% ipython --no-banner

In [1]: import numpy as np

In [2]: np.set_printoptions(precision=2, suppress=True, linewidth=140)

In [3]: X = np.load("data.npy")

In [4]: print(X)
[[ 1.  0.  0.  0.  0.  0.  0.  0.  0.  0.]
 [ 0.  1.  0.  0.  0.  0.  0.  0.  0.  0.]
 [ 0.  0.  1.  0.  0.  0.  0.  0.  0.  0.]
 [ 0.  0.  0.  1.  0.  0.  0.  0.  0.  0.]
 [ 0.  0.  0.  0.  0.  0.  0.  0. -1.  0.]
 [ 0.  0.  0.  0.  0.  1.  0.  0.  0.  0.]
 [ 0.  0.  0.  0.  0.  0.  1.  0.  0.  0.]
 [ 0.  0.  0.  0.  0.  0.  0.  1.  0.  0.]
 [ 0.  0.  0.  0.  1.  0.  0.  0.  0.  0.]
 [ 0.  0.  0.  0.  0.  0.  0.  0.  0.  1.]]

In [5]: # 9 blocks once reordered

In [6]: W1 = np.array([[1, 3],
   ...:     [3, 3],
   ...:     [2, 2],
   ...:     [0, 3],
   ...:     [0, 0],
   ...:     [1, 3],
   ...:     [3, 1],
   ...:     [1, 3],
   ...:     [2, 0],
   ...:     [2, 3]])

In [7]: beta = np.array([2, 5])

In [8]: hid = np.maximum(X @ W1 + beta, 0)

In [9]: print((hid > 0).mean(axis=0))
[0.9 1. ]

In [10]: W2 = np.array([[1, 2], [1, 3]])

In [11]: print((hid @ W2).round(6).argmax(axis=1))
[1 1 1 1 1 1 1 1 1 1]

In [12]: print(np.sort(np.linalg.eigvals(X).real))
[0. 0. 1. 1. 1. 1. 1. 1. 1. 1.]

In [13]: print(round(float(np.linalg.det(X)), 2))
1.0

In [14]: print(np.flatnonzero(np.linalg.matrix_power((X != 0) + (X.T != 0) + np.eye(10), 10)[3]))
[3]

In [15]: x0 = np.array([3, 0, 2, 0, 1, 3, 2, 0, 0, 2])

In [16]: print(10 - np.linalg.matrix_rank(X - np.eye(10), tol=1e-8))
8

In [17]: print(round(np.linalg.norm(x0), 2), round(np.linalg.norm(X @ x0), 2))
5.57 5.57

In [18]: print(np.abs(np.linalg.eigvals(X)))
[1. 1. 1. 1. 1. 1. 1. 1. 1. 1.]

In [19]: print(np.linalg.inv(X))
[[ 1.  0.  0.  0.  0.  0.  0.  0.  0.  0.]
 [ 0.  1.  0.  0.  0.  0.  0.  0.  0.  0.]
 [ 0.  0.  1.  0.  0.  0.  0.  0.  0.  0.]
 [ 0.  0.  0.  1.  0.  0.  0.  0.  0.  0.]
 [ 0.  0.  0.  0.  0.  0.  0.  0.  1.  0.]
 [ 0.  0.  0.  0.  0.  1.  0.  0.  0.  0.]
 [ 0.  0.  0.  0.  0.  0.  1.  0.  0.  0.]
 [ 0.  0.  0.  0.  0.  0.  0.  1.  0.  0.]
 [-0. -0. -0. -0. -1. -0. -0. -0. -0. -0.]
 [ 0.  0.  0.  0.  0.  0.  0.  0.  0.  1.]]

In [20]: print(np.linalg.norm(X, axis=0))
[1. 1. 1. 1. 1. 1. 1. 1. 1. 1.]

In [21]: print(X @ X.T)
[[1. 0. 0. 0. 0. 0. 0. 0. 0. 0.]
 [0. 1. 0. 0. 0. 0. 0. 0. 0. 0.]
 [0. 0. 1. 0. 0. 0. 0. 0. 0. 0.]
 [0. 0. 0. 1. 0. 0. 0. 0. 0. 0.]
 [0. 0. 0. 0. 1. 0. 0. 0. 0. 0.]
 [0. 0. 0. 0. 0. 1. 0. 0. 0. 0.]
 [0. 0. 0. 0. 0. 0. 1. 0. 0. 0.]
 [0. 0. 0. 0. 0. 0. 0. 1. 0. 0.]
 [0. 0. 0. 0. 0. 0. 0. 0. 1. 0.]
 [0. 0. 0. 0. 0. 0. 0. 0. 0. 1.]]

In [22]: f = np.array([-3, -1, 4])

In [23]: print(np.cross(X[6, :3], X[4, :3]))
[0. 0. 0.]

In [24]: print(np.convolve(X[6], f))
[ 0.  0.  0.  0.  0.  0. -3. -1.  4.  0.  0.  0.]

In [25]: print(np.polyval(f, X[6]))
[4. 4. 4. 4. 4. 4. 0. 4. 4. 4.]

In [26]: E = np.loadtxt("dump.csv", delimiter=",")

In [27]: print(E)
[[ -0.61 -10.83   9.57]
 [  3.77  -3.07  13.23]
 [  3.69 -10.47   7.91]
 [  0.76  12.54   6.12]
 [  6.96  14.04  -0.42]
 [  6.8    7.46  21.86]
 [ -1.95  -2.11   0.56]
 [ -3.58  -3.32   4.39]
 [  0.98  -1.4  -22.17]
 [-10.12  -9.89  13.5 ]
 [ 12.47 -17.82   0.64]
 [-10.25  -0.01  12.94]
 [ 10.78  -9.81  -3.23]
 [ -7.7   -0.6   -6.06]
 [ -0.64   1.13  -9.55]
 [ -6.07   7.42   9.95]
 [-10.88   0.72  -7.87]
 [ -6.54  -0.01 -22.62]
 [ -1.57   6.39  -1.92]
 [ -4.53   7.43   9.81]
 [ -3.52   2.44 -12.49]
 [  1.23  16.72  16.27]
 [ -1.24  12.79  -7.57]
 [ -0.73   7.15  -5.75]
 [ 16.01  -7.94 -12.11]
 [ 13.25   5.1    2.4 ]
 [  7.25 -18.18  -4.06]
 [-12.82   1.43   4.32]
 [  3.53  -2.1    8.3 ]
 [  3.84  -6.54 -12.31]]

In [28]: P = E @ np.linalg.solve(E.T @ E, E.T)

In [29]: print(np.linalg.matrix_rank(np.eye(30) - P))
27
